>>> import numpy as np
>>> np.set_printoptions(suppress=True, linewidth=100)
>>> Z = np.array([[2, 0, -1, -1, 2], [-1, 2, 0, 0, 2], [0, 2, 1, 0, -2]])
>>> J = np.repeat(Z, 11 // 3, axis=0)
>>> rng = np.random.default_rng(5961)
>>> J = J + 0.02 * rng.normal(size=J.shape)
>>> J.round(3)
array([[ 2.013,  0.03 , -1.036, -0.988,  2.001],
       [ 2.018, -0.007, -1.006, -1.042,  2.004],
       [ 1.989,  0.01 , -0.994, -0.952,  1.996],
       [-1.005,  1.978, -0.007, -0.015,  1.999],
       [-0.992,  2.027, -0.018, -0.02 ,  2.016],
       [-1.036,  2.01 , -0.002, -0.011,  1.988],
       [-0.005,  2.015,  1.009,  0.017, -1.983],
       [-0.029,  1.987,  1.004,  0.002, -1.998],
       [ 0.002,  1.989,  0.983,  0.001, -2.002]])
>>> np.argsort(-np.linalg.norm(J, axis=0).round(6), kind="stable")[:3]
array([4, 1, 0])
>>> print(np.linalg.matrix_rank(J, rtol=0.1))
3
>>> [round(float(x), 3) for x in np.linalg.svd(J, compute_uv=False)[:3]]
[6.692, 5.209, 3.498]
>>> round(np.log10(np.linalg.cond(J)))
2
>>> hat = J @ np.linalg.solve(J.T @ J, J.T)
>>> np.round(np.linalg.eigvalsh(hat), 3) + 0
array([0., 0., 0., 0., 1., 1., 1., 1., 1.])
>>> round(float(np.trace(hat)), 3)
5.0
>>> np.round(np.diag(hat), 3)
array([0.812, 0.934, 0.801, 0.378, 0.363, 0.359, 0.508, 0.378, 0.465])
>>> A2 = J / np.sqrt((J ** 2).mean(axis=1, keepdims=True))
>>> print(np.linalg.matrix_rank(A2) == np.linalg.matrix_rank(J))
True
>>> np.linalg.matrix_rank(J - J.mean(axis=1, keepdims=True))
np.int64(4)
>>> np.round(np.linalg.norm(A2, axis=1), 3)
array([2.236, 2.236, 2.236, 2.236, 2.236, 2.236, 2.236, 2.236, 2.236])
>>> print(A2[0].round(3))
[ 1.416  0.021 -0.729 -0.695  1.408]
>>> x0 = np.array([2, -3, 0, 2, -3])
>>> target = J @ x0
>>> np.round(np.linalg.solve(J.T @ J, J.T @ target), 3) + 0
array([ 2., -3.,  0.,  2., -3.])
>>> np.round(np.linalg.pinv(J) @ J, 3) + 0
array([[1., 0., 0., 0., 0.],
       [0., 1., 0., 0., 0.],
       [0., 0., 1., 0., 0.],
       [0., 0., 0., 1., 0.],
       [0., 0., 0., 0., 1.]])
>>> np.round(np.linalg.lstsq(J, target)[0], 3) + 0
array([ 2., -3.,  0.,  2., -3.])
>>> target.round(3)
array([ -4.043,  -4.036,  -3.946, -13.97 , -14.152, -14.09 ,  -0.07 ,  -0.022,   0.045])
>>> target = target + 0.1 * rng.normal(size=9)
>>> target.round(3)
array([ -4.188,  -4.246,  -4.004, -14.104, -14.244, -14.153,  -0.059,  -0.008,   0.083])
>>> beta, *_ = np.linalg.lstsq(J, target)
>>> beta.round()
array([ 3., -3., -0.,  3., -3.])
>>> np.round(np.linalg.norm(target - J @ beta), 3)
np.float64(0.077)
>>> np.round(J.T @ (target - J @ beta), 3) + 0
array([0., 0., 0., 0., 0.])
>>> print([round(float(np.linalg.norm(np.linalg.solve(J.T @ J + lam * np.eye(5), J.T @ target))), 2) for lam in (0, 1, 10, 100)])
[5.92, 4.56, 3.5, 1.08]
>>> x0 = np.array([1, 3, 3, 2, 0])
>>> target = J @ x0
>>> beta, lr = np.zeros(5), 1 / np.linalg.norm(J, 2) ** 2
>>> for i in range(200):
...     beta -= lr * J.T @ (J @ beta - target)
...     if i % 50 == 0: print(i, round(np.linalg.norm(J @ beta - target), 3))
... 
0 6.495
50 0.147
100 0.147
150 0.146
>>> beta.round(3)
array([-0.244,  3.188,  0.941, -0.108, -0.842])
>>> feats = np.array([[0, 0, 0, 0], [0, 0, 3, 0], [0, 0, 0, 0], [1, 0, 0, 0]])
>>> # column 3 repeats column 1
>>> r = np.linalg.matrix_rank(feats)
>>> print(r)
2
>>> N = np.linalg.svd(feats)[2][r:].T
>>> print([int(np.linalg.matrix_rank(feats[:i])) for i in range(1, len(feats) + 1)])
[0, 1, 1, 2]
>>> print([int(np.linalg.matrix_rank(feats[:, :j + 1])) for j in range(4)])
[1, 1, 2, 2]
>>> print(N @ N.T)
[[0. 0. 0. 0.]
 [0. 1. 0. 0.]
 [0. 0. 0. 0.]
 [0. 0. 0. 1.]]
>>> feats @ N
array([[0., 0.],
       [0., 0.],
       [0., 0.],
       [0., 0.]])
>>> N.shape
(4, 2)
>>> np.allclose(feats @ N, 0)
True
>>> [int(np.linalg.matrix_rank(np.delete(feats, i, axis=0))) for i in range(4)]
[2, 1, 2, 1]
>>> w1 = np.array([[-3, -3, 3], [1, -1, -3], [1, -3, -2], [-2, 2, 1]])
>>> beta = np.array([-2, -2, -2])
>>> act = np.maximum(feats @ w1 + beta, 0)
>>> (act > 0).mean(axis=0)
array([0.25, 0.  , 0.25])
>>> act
array([[0, 0, 0],
       [1, 0, 0],
       [0, 0, 0],
       [0, 0, 1]])
>>> Z = np.array([[-4, -2], [0, 3], [-5, 4]])
>>> act @ Z
array([[ 0,  0],
       [-4, -2],
       [ 0,  0],
       [-5,  4]])
>>> w1 @ Z
array([[ -3,   9],
       [ 11, -17],
       [  6, -19],
       [  3,  14]])
>>> def softmax(z):
...     e = np.exp(z - z.max(axis=-1, keepdims=True))
...     return e / e.sum(axis=-1, keepdims=True)
... 
>>> np.round(softmax(feats[3] + 5), 3)
array([0.475, 0.175, 0.175, 0.175])
>>> softmax(feats).sum(axis=1)
array([1., 1., 1., 1.])
>>> S = feats @ feats.T / np.sqrt(4)
>>> print(softmax(S).round(6).argmax(axis=1))
[0 1 0 3]
>>> print(np.round(softmax(S)[3] @ feats, 3))
[0.355 0.    0.645 0.   ]
>>> print(np.round(softmax(S + np.triu(np.full(S.shape, -np.inf), 1)), 3))
[[1.    0.    0.    0.   ]
 [0.011 0.989 0.    0.   ]
 [0.333 0.333 0.333 0.   ]
 [0.215 0.215 0.215 0.355]]
>>> Uu, sig, vt = np.linalg.svd(feats)
>>> np.argmax(sig[:-1] / (sig[1:] + 1e-6)) + 1
np.int64(2)
>>> A2 = Uu[:, :2] @ np.diag(sig[:2]) @ vt[:2]
>>> np.linalg.matrix_rank(A2)
np.int64(2)
>>> np.linalg.matrix_rank(feats, rtol=0.05)
np.int64(2)
>>> print(feats @ feats.T)
[[0 0 0 0]
 [0 9 0 0]
 [0 0 0 0]
 [0 0 0 1]]
>>> feats[:, 1] @ feats[:, 0]
np.int64(0)
>>> print(np.round(np.linalg.svd(feats, compute_uv=False), 3))
[3. 1. 0. 0.]
>>> arr = np.load("data.npy")
>>> arr
array([[3, 0],
       [0, 1]])
>>> hat = np.triu(np.array([[-1, -5], [5, 1]]), 1) + np.eye(2)
>>> A2 = hat @ arr @ np.linalg.inv(hat)
>>> np.round(np.linalg.det(A2), 3)
np.float64(3.0)
>>> np.trace(A2), np.trace(arr)
(np.float64(4.0), np.int64(4))
>>> print(np.poly(A2))
[ 1. -4.  3.]
>>> F = np.loadtxt("a.csv", delimiter=",")
>>> F
array([[6., 4., 7.],
       [5., 3., 6.],
       [2., 0., 3.]])
>>> # rows and columns are dependent
>>> Uu, sig, vt = np.linalg.svd(F)
>>> V = vt[:(sig > 1e-8).sum()]
>>> x0 = F[0] + 2 * F[1] + rng.integers(2) * np.eye(3)[2]
>>> x0
array([16., 10., 19.])
>>> np.linalg.matrix_rank(np.vstack([F, x0]))
np.int64(2)
>>> round(float(np.linalg.norm(x0 - V.T @ V @ x0)), 3)
0.0
>>> A2 = J / np.linalg.norm(J, axis=1, keepdims=True)
>>> G = A2 @ A2.T
>>> G[8].round(3)
array([-0.522, -0.525, -0.528, -0.009, -0.003,  0.002,  1.   ,  1.   ,  1.   ])
>>> print((G - 2 * np.eye(9)).round(6).argmax(axis=1))
[2 0 0 4 3 3 7 8 7]
>>> round(np.degrees(np.arccos(np.clip(G[8, 2], -1, 1))), 3)
np.float64(121.88)
>>> m1 = np.load("arr.npy")
>>> m1
array([[0, 1, 1, 0],
       [1, 0, 1, 1],
       [1, 1, 0, 1],
       [0, 1, 1, 0]])
>>> f, g = m1[1], m1[2]
>>> f @ g
np.int64(2)
>>> p = (f @ g) / (f @ f) * f
>>> p.round(3)
array([0.667, 0.   , 0.667, 0.667])
>>> round((g - p) @ f, 3)
np.float64(0.0)
